>>> import numpy as np
>>> from numpy import linalg as LA
>>> np.set_printoptions(suppress=True, linewidth=160)
>>> other = np.array([[-1, -2], [2, 2], [-2, -3]])
>>> data = np.block([[np.zeros((3, 3)), other], [other.T, np.zeros((2, 2))]])
>>> data
array([[ 0.,  0.,  0., -1., -2.],
       [ 0.,  0.,  0.,  2.,  2.],
       [ 0.,  0.,  0., -2., -3.],
       [-1.,  2., -2.,  0.,  0.],
       [-2.,  2., -3.,  0.,  0.]])
>>> left, sigma, VT = LA.svd(data)
>>> sigma.round(2) + 0
array([5.06, 5.06, 0.59, 0.59, 0.  ])
>>> np.argmax(sigma[:-1] / (sigma[1:] + 1e-6)) + 1
np.int64(4)
>>> other = left[:, :4] @ np.diag(sigma[:4]) @ VT[:4]
>>> round(float(LA.norm(data - other) / LA.norm(data)), 2)
0.0
>>> LA.matrix_rank(data, rtol=0.05)
np.int64(4)
>>> np.round(LA.norm(data - other, 2), 2), np.round(sigma[4], 2)
(np.float64(0.0), np.float64(0.0))
>>> LA.matrix_rank(other)
np.int64(4)
>>> other.round(2) + 0
array([[ 0.,  0.,  0., -1., -2.],
       [ 0.,  0.,  0.,  2.,  2.],
       [ 0.,  0.,  0., -2., -3.],
       [-1.,  2., -2.,  0.,  0.],
       [-2.,  2., -3.,  0.,  0.]])
>>> arr = np.load("x.npy")
>>> arr.round(2)
array([[-0.72, -1.12,  0.04,  0.4 , -0.78,  1.17, -0.32],
       [ 0.18, -0.63, -1.3 , -0.08, -0.91, -0.94,  0.37],
       [-0.72,  0.43,  0.14, -0.42, -0.53, -0.67, -1.54],
       [-0.42, -1.03,  0.98, -1.04,  0.2 , -0.66,  0.49],
       [ 0.78,  0.1 ,  1.14,  0.8 , -1.1 , -0.45,  0.13],
       [-1.37,  0.25,  0.07,  1.1 ,  0.26, -0.64,  0.6 ],
       [-0.54,  1.01,  0.04, -0.85, -0.97,  0.51,  0.87]])
>>> f = np.array([3, 2, 4, 6, 1, 8, 7])
>>> other = arr + np.outer(f, np.eye(7)[5])
>>> round(LA.det(other) / LA.det(arr), 2), round(float(1 + LA.solve(arr, f)[5]), 2)
(np.float64(-0.74), -0.74)
>>> LA.matrix_rank(other - arr)
np.int64(1)
>>> LA.matrix_rank(LA.inv(other) - LA.inv(arr), tol=1e-8)
np.int64(1)
>>> other.round(2)
array([[-0.72, -1.12,  0.04,  0.4 , -0.78,  4.17, -0.32],
       [ 0.18, -0.63, -1.3 , -0.08, -0.91,  1.06,  0.37],
       [-0.72,  0.43,  0.14, -0.42, -0.53,  3.33, -1.54],
       [-0.42, -1.03,  0.98, -1.04,  0.2 ,  5.34,  0.49],
       [ 0.78,  0.1 ,  1.14,  0.8 , -1.1 ,  0.55,  0.13],
       [-1.37,  0.25,  0.07,  1.1 ,  0.26,  7.36,  0.6 ],
       [-0.54,  1.01,  0.04, -0.85, -0.97,  7.51,  0.87]])
>>> Q, evecs = LA.qr(arr[:, :6])[0], LA.qr(arr[:, 6:])[0]
>>> sigma = LA.svd(Q.T @ evecs, compute_uv=False)
>>> round(LA.norm(Q @ Q.T - evecs @ evecs.T, 2), 2)
np.float64(1.0)
>>> sigma.round(2) + 0
array([0.])
>>> np.round(arr.T @ arr, 2) + 0
array([[4., 0., 0., 0., 0., 0., 0.],
       [0., 4., 0., 0., 0., 0., 0.],
       [0., 0., 4., 0., 0., 0., 0.],
       [0., 0., 0., 4., 0., 0., 0.],
       [0., 0., 0., 0., 4., 0., 0.],
       [0., 0., 0., 0., 0., 4., 0.],
       [0., 0., 0., 0., 0., 0., 4.]])
>>> np.round(LA.norm(arr, axis=0), 2)
array([2., 2., 2., 2., 2., 2., 2.])
>>> np.round(arr @ arr.T, 2) + 0
array([[4., 0., 0., 0., 0., 0., 0.],
       [0., 4., 0., 0., 0., 0., 0.],
       [0., 0., 4., 0., 0., 0., 0.],
       [0., 0., 0., 4., 0., 0., 0.],
       [0., 0., 0., 0., 4., 0., 0.],
       [0., 0., 0., 0., 0., 4., 0.],
       [0., 0., 0., 0., 0., 0., 4.]])
>>> np.round(LA.svd(arr, compute_uv=False), 2)
array([2., 2., 2., 2., 2., 2., 2.])
>>> W0 = np.load("a.npy")
>>> W0
array([[ 2,  1,  0,  0,  0,  1],
       [ 0,  0, -2,  0,  0,  0],
       [ 0,  0,  0,  0,  0,  0],
       [-1,  0,  0, -1,  0,  2],
       [-2,  0,  0,  0,  0,  0],
       [ 0,  0, -2,  0,  0, -3]])
>>> # null space of dimension 1
>>> LA.norm(W0, axis=1).argmax()
np.int64(5)
>>> np.round(LA.norm(W0, 2), 2)
np.float64(4.23)
>>> round(LA.norm(W0, "nuc"), 2)
np.float64(10.79)
>>> np.round(LA.norm(W0, axis=1), 2)
array([2.45, 2.  , 0.  , 2.45, 2.  , 3.61])
>>> np.round(LA.norm(W0, 1), 2), round(LA.norm(W0, np.inf), 2)
(np.float64(6.0), np.float64(5.0))
>>> round(float(LA.norm(W0) ** 2 / LA.norm(W0, 2) ** 2), 2)
1.84
>>> round(float(LA.norm(W0[5] - W0[1])), 2)
3.0
>>> left, sigma, VT = LA.svd(W0)
>>> evecs = VT[:(sigma > 1e-8).sum()]
>>> rng = np.random.default_rng(258)
>>> vec = W0[4] + 5 * W0[1] + rng.integers(2) * np.eye(6)[2]
>>> vec
array([-2.,  0., -9.,  0.,  0.,  0.])
>>> np.round(np.diag(evecs.T @ evecs), 2)
array([1., 1., 1., 1., 0., 1.])
>>> LA.matrix_rank(np.vstack([W0, vec]))
np.int64(5)
>>> np.allclose(evecs.T @ evecs @ vec, vec)
True
>>> LA.lstsq(data[:-1].T, data[-1])[2]
np.int32(3)
>>> np.allclose(data[:-1].T @ LA.lstsq(data[:-1].T, data[-1])[0], data[-1])
False
>>> np.round(np.trace(LA.pinv(data) @ data), 2)
np.float64(4.0)
>>> [round(float(x), 2) for x in LA.svd(W0, compute_uv=False)[:3]]
[4.23, 3.1, 2.16]
>>> np.argsort(-LA.norm(W0, axis=0).round(6), kind="stable")[:3]
array([5, 0, 2])
>>> LA.cond(W0) > 100
np.True_
>>> np.round(np.sort(np.abs(LA.eigvals(W0))), 2)
array([0., 0., 0., 1., 2., 3.])
>>> (W0 - W0.T) / 2
array([[ 0. ,  0.5,  0. ,  0.5,  1. ,  0.5],
       [-0.5,  0. , -1. ,  0. ,  0. ,  0. ],
       [ 0. ,  1. ,  0. ,  0. ,  0. ,  1. ],
       [-0.5,  0. ,  0. ,  0. ,  0. ,  1. ],
       [-1. ,  0. ,  0. ,  0. ,  0. ,  0. ],
       [-0.5,  0. , -1. , -1. ,  0. ,  0. ]])
>>> W0 @ W0
array([[ 4,  2, -4,  0,  0, -1],
       [ 0,  0,  0,  0,  0,  0],
       [ 0,  0,  0,  0,  0,  0],
       [-1, -1, -4,  1,  0, -9],
       [-4, -2,  0,  0,  0, -2],
       [ 0,  0,  6,  0,  0,  9]])
>>> (W0 + W0.T) / 2
array([[ 2. ,  0.5,  0. , -0.5, -1. ,  0.5],
       [ 0.5,  0. , -1. ,  0. ,  0. ,  0. ],
       [ 0. , -1. ,  0. ,  0. ,  0. , -1. ],
       [-0.5,  0. ,  0. , -1. ,  0. ,  1. ],
       [-1. ,  0. ,  0. ,  0. ,  0. ,  0. ],
       [ 0.5,  0. , -1. ,  1. ,  0. , -3. ]])
>>> np.allclose(W0 @ W0.T, W0.T @ W0)
False
>>> np.allclose(W0, W0.T)
False
>>> m1 = np.load("sample7.npy")
>>> m1
array([[ -4,   5,  -7,   4,   7,   0,  -6,  10,   2],
       [ -6,   2,  -8,   6,   8,   2,  -4,   4,  -8],
       [ -3,   8,   3,   6,  -9,   5,   1,  16,   1],
       [ -7,  -6,   1,  -6,  -3,   1,   6, -12,   0],
       [ -5,  -5,  -2,  -5,  -6,  -2,  -1, -10,  -8],
       [ -8,  -1,   4,  -6,   8,  -4,   8,  -2,  -7],
       [ -2,   9,  -3,   1,  -1,   5,   8,  18,   5],
       [ -1,   4,  -7,   6,   1,   6,  -2,   8,   2]])
>>> W1 = np.array([[4, -2, 5, 1, -5],
...     [4, -1, -2, -1, 0],
...     [-2, 0, 2, -1, -3],
...     [3, 0, 3, -3, 0],
...     [1, 0, -4, 0, 4],
...     [4, 4, 1, 4, -4],
...     [4, 2, 3, 4, 2],
...     [-4, 0, -3, 5, 3],
...     [2, -2, 5, -1, -4]])
>>> c = np.array([3, 1, 1, 1, 0])
>>> hid = np.maximum(m1 @ W1 + c, 0)
>>> LA.matrix_rank(hid)
np.int64(5)
>>> cent = np.array([[0, 3], [-1, -3], [1, 2], [0, 0], [-3, -1]])
>>> hid @ cent
array([[-237,  -79],
       [-369, -195],
       [ -19,  -57],
       [  -8,  -41],
       [ -67,  -81],
       [-374, -210],
       [-157,  -24],
       [ -69,   45]])
